$ python3 -q
>>> import numpy as np
>>> np.set_printoptions(precision=2, suppress=True, linewidth=160)
>>> cent = 5 * np.array([[1.3, -3.3, -2.6], [-0.7, 1.0, 0.0]])
>>> rng = np.random.default_rng(505800)
>>> lab = rng.integers(0, 2, 16)
>>> K = cent[lab] + rng.normal(size=(16, 3))
>>> K
array([[  6.98, -17.43, -12.99],
       [  4.92, -15.38, -13.12],
       [  7.31, -17.3 , -13.78],
       [ -3.63,   3.49,   0.94],
       [  6.54, -17.39, -13.48],
       [ -2.8 ,   5.65,  -0.64],
       [  5.98, -15.95, -13.07],
       [  7.46, -18.11, -13.04],
       [ -3.63,   6.  ,  -0.75],
       [  7.4 , -18.95, -12.92],
       [  4.91, -17.77, -12.75],
       [ -1.68,   4.55,  -0.83],
       [ -2.94,   3.55,   1.38],
       [  7.21, -14.58, -13.53],
       [  6.49, -17.69, -13.32],
       [ -4.85,   5.02,   0.59]])
>>> Ac = K - K.mean(axis=0)
>>> Uu, s, Vt = np.linalg.svd(Ac, full_matrices=False)
>>> np.abs(Uu[:, 0]).argmax()
np.int64(15)
>>> np.round(Ac.mean(axis=0), 2) + 0
array([0., 0., 0.])
>>> (np.sign(Uu[:, 0]) == np.sign(Uu[0, 0])).astype(int)
array([1, 1, 1, 0, 1, 0, 1, 1, 0, 1, 1, 0, 0, 1, 1, 0])
>>> vec = np.array([0, -3, 1])
>>> y = K @ vec
>>> np.linalg.lstsq(K, y)[0]
array([ 0., -3.,  1.])
>>> print(np.round(np.linalg.solve(K.T @ K, K.T @ y), 2) + 0)
[ 0. -3.  1.]
>>> y = y + 0.3 * rng.normal(size=16)
>>> y
array([ 39.29,  33.61,  37.92,  -9.4 ,  38.47, -17.91,  33.98,  41.07, -18.69,  44.5 ,  40.85, -14.82,  -9.57,  30.04,  39.84, -14.06])
>>> beta, *_ = np.linalg.lstsq(K, y)
>>> beta
array([-0.14, -3.1 ,  1.06])
>>> beta.round()
array([-0., -3.,  1.])
>>> cov = np.cov(K, rowvar=False)
>>> print(cov.shape)
(3, 3)
>>> np.corrcoef(K.T)
array([[ 1.  , -0.98, -0.98],
       [-0.98,  1.  ,  0.98],
       [-0.98,  0.98,  1.  ]])
>>> cov
array([[ 24.83, -53.48, -32.77],
       [-53.48, 119.88,  72.1 ],
       [-32.77,  72.1 ,  44.7 ]])
>>> round(np.corrcoef(K[:, 2], K[:, 1])[0, 1], 2)
np.float64(0.98)
>>> np.linalg.eigvalsh(cov)[::-1]
array([187.74,   1.14,   0.53])
>>> np.argsort(-K.std(axis=0).round(6), kind="stable")
array([1, 2, 0])
>>> np.polyfit(K[:, 2], K[:, 1], 1)
array([1.61, 4.34])
>>> Ac = (K - K.mean(axis=0)) / K.std(axis=0)
>>> Ac.std(axis=0)
array([1., 1., 1.])
>>> np.argwhere(np.abs(Ac) > 2)
array([], shape=(0, 2), dtype=int64)
>>> beta = np.linalg.lstsq(np.delete(Ac, 2, axis=1), Ac[:, 2])[0]
>>> beta
array([-0.46,  0.54])
>>> Ac = K - K.mean(axis=0)
>>> V = np.linalg.svd(Ac)[2][:1]
>>> A2 = Ac - Ac @ V.T @ V
>>> A2.std(axis=0)
array([0.75, 0.62, 0.78])
>>> np.diag(V.T @ V)
array([0.13, 0.64, 0.23])
>>> print(round(float(np.linalg.norm(A2) / np.linalg.norm(Ac)), 2))
0.09
>>> print(np.linalg.norm(A2, axis=1).round(6).argmax())
13
>>> print((Ac @ V.T).std(axis=0))
[13.27]
>>> data = np.array([[-4, 0, 1],
...     [0, 2, -3],
...     [0, 0, 0],
...     [0, 0, 0],
...     [0, 0, 0],
...     [0, 0, 0],
...     [0, 0, 0],
...     [0, 0, 0],
...     [5, 5, 3],
...     [0, 0, 0],
...     [-4, 0, 1],
...     [0, 0, 0],
...     [0, 2, -3]])
>>> d = np.linalg.norm(data[:, None] - data[None], axis=-1)
>>> np.linalg.matrix_rank(d ** 2)
np.int64(4)
>>> print(d.mean(axis=1).argmax())
8
>>> d[5].round(6).argsort(kind="stable")[:4]
array([2, 3, 4, 5])
>>> d = np.linalg.norm(K[:, None] - K[None], axis=-1)
>>> d.shape
(16, 16)
>>> d[:5, :5]
array([[ 0.  ,  2.91,  0.87, 27.28,  0.66],
       [ 2.91,  0.  ,  3.13, 25.04,  2.6 ],
       [ 0.87,  3.13,  0.  , 27.72,  0.84],
       [27.28, 25.04, 27.72,  0.  , 27.33],
       [ 0.66,  2.6 ,  0.84, 27.33,  0.  ]])
>>> lab = data[:, 1] > np.median(data[:, 1])
>>> f = data[lab].mean(axis=0) - data[~lab].mean(axis=0)
>>> lab.astype(int)
array([0, 1, 0, 0, 0, 0, 0, 0, 1, 0, 0, 0, 1])
>>> print(np.argsort(-np.abs(f).round(6), kind="stable"))
[1 0 2]
>>> cov = np.cov(data, rowvar=False)
>>> round(float(np.corrcoef(data[:, 2], data[:, 1])[0, 1]), 2)
0.13
>>> print(np.argsort(-data.std(axis=0).round(6), kind="stable"))
[0 2 1]
>>> np.polyfit(data[:, 2], data[:, 1], 1)
array([0.13, 0.7 ])
>>> print(np.argwhere(np.triu(np.abs(np.corrcoef(data.T)) > 0.8, 1)))
[]
>>> cov
array([[4.69, 2.26, 0.56],
       [2.26, 2.23, 0.31],
       [0.56, 0.31, 2.41]])
>>> cov.shape
(3, 3)
>>> W0 = np.load("layer11.npy")
>>> W0
array([[ 0.04, -0.18,  0.04,  0.04],
       [-0.18,  0.89, -0.18, -0.18],
       [ 0.04, -0.18,  0.04,  0.04],
       [ 0.04, -0.18,  0.04,  0.04]])
>>> # row 1 dominates
>>> ev, V = np.linalg.eigh(W0)
>>> ev.round(2) + 0
array([0., 0., 0., 1.])
>>> round(ev.sum(), 2), np.trace(W0)
(np.float64(1.0), np.float64(1.0))
>>> np.unique(ev.round(6) + 0, return_counts=True)[1]
array([3, 1])
>>> np.round(V.T @ W0 @ V, 2) + 0
array([[0., 0., 0., 0.],
       [0., 0., 0., 0.],
       [0., 0., 0., 0.],
       [0., 0., 0., 1.]])
>>> m1 = np.load("data.npy")
>>> m1
array([[ 1,  0,  0],
       [ 2,  1,  0],
       [-1, -1,  1]])
>>> def softmax(z):
...     e = np.exp(z - z.max(axis=-1, keepdims=True))
...     return e / e.sum(axis=-1, keepdims=True)
... 
>>> softmax(10 * data[9])
array([0.33, 0.33, 0.33])
>>> softmax(data).sum(axis=1)
array([1., 1., 1., 1., 1., 1., 1., 1., 1., 1., 1., 1., 1.])
>>> print(softmax(data[9] + 5))
[0.33 0.33 0.33]
>>> att = data @ data.T / np.sqrt(3)
>>> print(softmax(att)[9] @ data)
[-0.23  0.69 -0.08]
>>> E = np.load("case3.npy")
>>> E
array([[2, 2, 2],
       [2, 4, 4],
       [2, 4, 6]])
>>> # equal to its transpose
>>> f = np.array([-3, -3])
>>> np.array([np.convolve(row, f, "same") for row in E])
array([[ -6, -12, -12],
       [ -6, -18, -24],
       [ -6, -18, -30]])
>>> np.correlate(E[0], E[2], "full")
array([12, 20, 24, 12,  4])
>>> np.convolve(E[0], f)
array([ -6, -12, -12,  -6])
>>> vec = np.array([0, 4, 5])
>>> a = np.maximum(E @ vec, 0)
>>> E * (a > 1e-9)[:, None]
array([[2, 2, 2],
       [2, 4, 4],
       [2, 4, 6]])
>>> print(E.T @ a)
[200 364 456]
>>> np.maximum(E @ (3 * vec), 0)
array([ 54, 108, 138])
>>> a
array([18, 36, 46])
>>> print(np.tanh(E @ vec))
[1. 1. 1.]
>>> X = np.loadtxt("w.csv", delimiter=",")
>>> X
array([[ 0.68, -0.05,  0.46],
       [-0.05,  0.99,  0.08],
       [ 0.46,  0.08,  0.33]])
>>> # applying it twice changes nothing
>>> rk = np.linalg.matrix_rank(X)
>>> rk
np.int64(2)
>>> null = np.linalg.svd(X)[2][rk:].T
>>> [int(np.linalg.matrix_rank(X[:, :j + 1])) for j in range(3)]
[1, 2, 2]
>>> np.linalg.matrix_rank(X.T @ X), np.linalg.matrix_rank(X @ X.T)
(np.int64(2), np.int64(2))
>>> null[:, 0] / null[np.abs(null[:, 0]).round(6).argmax(), 0]
array([-0.69, -0.11,  1.  ])
>>> ev, V = np.linalg.eigh(X)
>>> vec = np.array([7, 8, 2])
>>> V * np.abs(ev) @ V.T
array([[ 0.68, -0.05,  0.46],
       [-0.05,  0.99,  0.08],
       [ 0.46,  0.08,  0.33]])
>>> V * np.maximum(ev, 0) @ V.T
array([[ 0.68, -0.05,  0.46],
       [-0.05,  0.99,  0.08],
       [ 0.46,  0.08,  0.33]])
>>> np.round(vec @ X @ vec / (vec @ vec), 2), round(float(ev[0]), 2), ev[-1]
(np.float64(0.92), -0.0, np.float64(1.0))
>>> A2 = X / np.sqrt((X ** 2).mean(axis=1, keepdims=True))
>>> print(A2[2])
[1.4  0.23 0.99]
>>> X - X.mean(axis=1, keepdims=True)
array([[ 0.32, -0.42,  0.1 ],
       [-0.39,  0.65, -0.26],
       [ 0.17, -0.21,  0.04]])
>>> vec = np.array([2, 3, 2])
>>> np.linalg.eigvalsh(2 * X - np.eye(3))
array([-1.,  1.,  1.])
>>> np.eye(3) - X
array([[ 0.32,  0.05, -0.46],
       [ 0.05,  0.01, -0.08],
       [-0.46, -0.08,  0.67]])
>>> np.round(np.trace(X), 2)
np.float64(2.0)
>>> Uu, s, Vt = np.linalg.svd(X)
>>> print(s.round(2) + 0)
[1. 1. 0.]
>>> A2 = Uu[:, :2] @ np.diag(s[:2]) @ Vt[:2]
>>> np.linalg.matrix_rank(X, rtol=0.05)
np.int64(2)
>>> round(np.linalg.norm(X - A2) / np.linalg.norm(X), 2)
np.float64(0.0)
>>> round(float(np.linalg.norm(X - A2, 2)), 2), round(s[2], 2)
(0.0, np.float64(0.0))
